$ python3 -q
>>> import numpy as np
>>> np.set_printoptions(precision=3, suppress=True, linewidth=160)
>>> rnd = lambda a: np.round(a, 3) + 0
>>> E = np.load("dump.npy")
>>> E
array([[91.13 , 50.717, 68.899, 70.326, 11.284, 79.105,  0.569, 41.62 , 11.072, 59.761, 28.846, 49.344, 19.863],
       [91.109, 50.505, 69.859, 71.015,  9.513, 80.563,  0.306, 39.355, 12.764, 60.166, 29.121, 50.557, 21.257],
       [88.685, 50.099, 70.541, 69.204, 10.623, 80.681, -1.282, 38.603,  9.401, 60.003, 30.215, 49.941, 20.5  ],
       [91.252, 49.813, 70.406, 69.492, 11.023, 80.074, -1.474, 40.762,  9.648, 60.179, 29.398, 50.568, 19.325],
       [88.427, 49.812, 69.128, 68.388, 10.253, 78.79 , -1.551, 40.193, 11.195, 59.426, 28.664, 50.922, 19.781],
       [90.556, 47.763, 71.056, 70.87 ,  8.732, 80.38 , -0.164, 38.986, 10.716, 59.412, 29.85 , 48.339, 19.75 ],
       [89.264, 50.979, 69.274, 69.651, 11.116, 81.231, -0.448, 39.019,  8.787, 59.243, 30.196, 49.821, 20.422],
       [90.597, 50.812, 68.521, 70.991,  8.824, 82.205, -1.211, 40.257, 10.622, 59.819, 30.537, 49.428, 20.766],
       [90.251, 49.385, 69.903, 70.684,  9.05 , 78.391, -1.03 , 40.797, 10.896, 57.503, 28.813, 51.71 , 21.121],
       [90.538, 50.734, 68.501, 70.488, 11.643, 79.411, -0.158, 42.184,  9.846, 59.818, 29.259, 51.275, 20.047],
       [91.724, 50.8  , 69.242, 70.184,  8.39 , 79.796,  0.914, 39.587,  9.008, 59.782, 29.166, 50.386, 20.922],
       [89.985, 50.581, 70.633, 71.079, 11.298, 80.529,  0.712, 41.215,  8.303, 60.121, 30.034, 48.724, 20.129],
       [90.957, 48.939, 70.91 , 69.083, 10.022, 78.797, -0.699, 40.552, 10.503, 59.098, 30.09 , 49.934, 19.966],
       [90.21 , 47.962, 71.888, 69.433, 11.604, 78.418,  0.398, 40.899,  9.552, 59.487, 28.915, 49.597, 21.152],
       [89.253, 50.962, 69.865, 68.51 , 10.508, 80.436,  0.605, 42.072, 11.024, 60.712, 31.857, 50.86 , 21.557],
       [90.733, 50.338, 68.624, 68.722,  8.941, 79.891,  0.669, 37.747,  9.667, 58.655, 30.585, 49.89 , 20.625],
       [91.105, 50.539, 68.98 , 69.529,  9.155, 79.83 , -0.512, 40.172,  9.993, 59.356, 30.774, 48.994, 21.652],
       [91.136, 50.318, 71.43 , 71.227, 10.002, 80.812,  2.292, 41.642, 10.567, 59.379, 28.74 , 48.649, 20.88 ],
       [89.837, 47.944, 68.597, 69.981, 11.038, 81.582,  0.784, 39.165,  9.872, 61.049, 31.255, 49.031, 20.48 ],
       [87.75 , 50.366, 69.368, 69.867,  9.938, 78.446,  0.383, 40.072, 10.932, 58.901, 30.481, 49.212, 19.828],
       [89.134, 49.908, 71.726, 73.209,  9.944, 79.79 , -0.054, 40.327,  9.913, 60.468, 29.85 , 48.334, 19.06 ],
       [90.389, 50.125, 69.38 , 71.718, 10.929, 79.537, -0.414, 39.592, 10.864, 61.934, 29.283, 50.179, 18.131],
       [90.045, 50.861, 69.457, 71.166,  7.744, 80.471, -0.422, 39.723,  9.679, 60.591, 30.395, 51.321, 19.583],
       [89.655, 51.087, 70.051, 68.515, 10.404, 79.84 ,  1.879, 40.126,  8.942, 60.67 , 29.853, 52.272, 17.66 ],
       [90.451, 51.73 , 70.655, 70.964,  7.983, 80.449, -0.461, 40.571,  9.422, 60.668, 29.648, 49.167, 19.71 ],
       [88.784, 51.826, 69.402, 70.146,  9.696, 81.067, -0.074, 39.663, 10.012, 59.243, 30.135, 50.134, 20.458],
       [89.56 , 49.698, 69.95 , 71.416, 11.061, 80.7  , -0.408, 39.849,  9.699, 60.246, 29.004, 50.062, 20.683],
       [91.88 , 49.097, 68.837, 69.552,  8.558, 79.65 , -0.787, 39.707, 10.717, 60.25 , 30.261, 48.396, 20.65 ],
       [92.352, 50.672, 69.908, 69.339, 11.504, 80.961,  0.324, 40.416, 11.416, 58.098, 28.829, 50.09 , 19.494],
       [89.457, 51.766, 69.191, 72.651, 10.35 , 79.87 ,  0.242, 38.981,  9.58 , 58.748, 29.387, 48.331, 20.711],
       [91.42 , 47.743, 68.704, 68.778,  9.275, 79.713, -1.003, 42.84 , 10.463, 60.839, 31.537, 48.429, 22.047],
       [91.313, 48.185, 68.783, 69.828,  8.709, 81.336, -1.01 , 40.632, 10.168, 59.413, 27.915, 50.82 , 19.513],
       [89.134, 49.848, 70.591, 68.803,  9.553, 79.943,  1.632, 40.88 , 12.39 , 58.718, 28.762, 49.895, 20.087],
       [90.17 , 50.258, 71.502, 70.073, 10.732, 79.602,  1.768, 39.679,  9.935, 61.062, 29.448, 49.799, 19.759],
       [89.74 , 50.012, 69.832, 69.847,  9.819, 81.163, -0.402, 39.748, 11.784, 59.973, 30.062, 49.463, 19.087],
       [90.111, 49.234, 71.077, 70.18 , 11.36 , 81.638,  1.022, 41.262,  9.649, 58.087, 29.946, 49.55 , 20.813],
       [89.988, 50.411, 70.604, 70.614,  9.684, 78.24 , -2.527, 41.503,  8.512, 58.795, 29.246, 51.579, 20.544],
       [90.133, 50.633, 68.531, 69.599,  8.276, 80.514, -0.498, 42.303,  8.571, 60.717, 29.654, 51.513, 20.035],
       [92.652, 49.695, 70.371, 68.195, 10.759, 79.083,  1.732, 40.846, 10.064, 60.028, 30.899, 50.586, 18.741],
       [89.295, 50.537, 68.354, 68.939, 11.018, 79.766,  0.504, 39.967,  9.455, 58.168, 31.115, 48.449, 22.191],
       [89.383, 50.953, 69.157, 70.12 ,  9.821, 81.447,  1.763, 39.872, 10.174, 60.735, 30.114, 49.46 , 20.305]])
>>> Q, V = np.linalg.qr(E[:, :10])[0], np.linalg.qr(E[:, 10:])[0]
>>> sig = np.linalg.svd(Q.T @ V, compute_uv=False)
>>> rnd(np.degrees(np.arccos(sig.clip(0, 1))))
array([ 0.702, 54.652, 71.237])
>>> rnd(np.linalg.norm(Q @ Q.T - V @ V.T, 2))
np.float64(1.0)
>>> rnd(sig)
array([1.   , 0.579, 0.322])
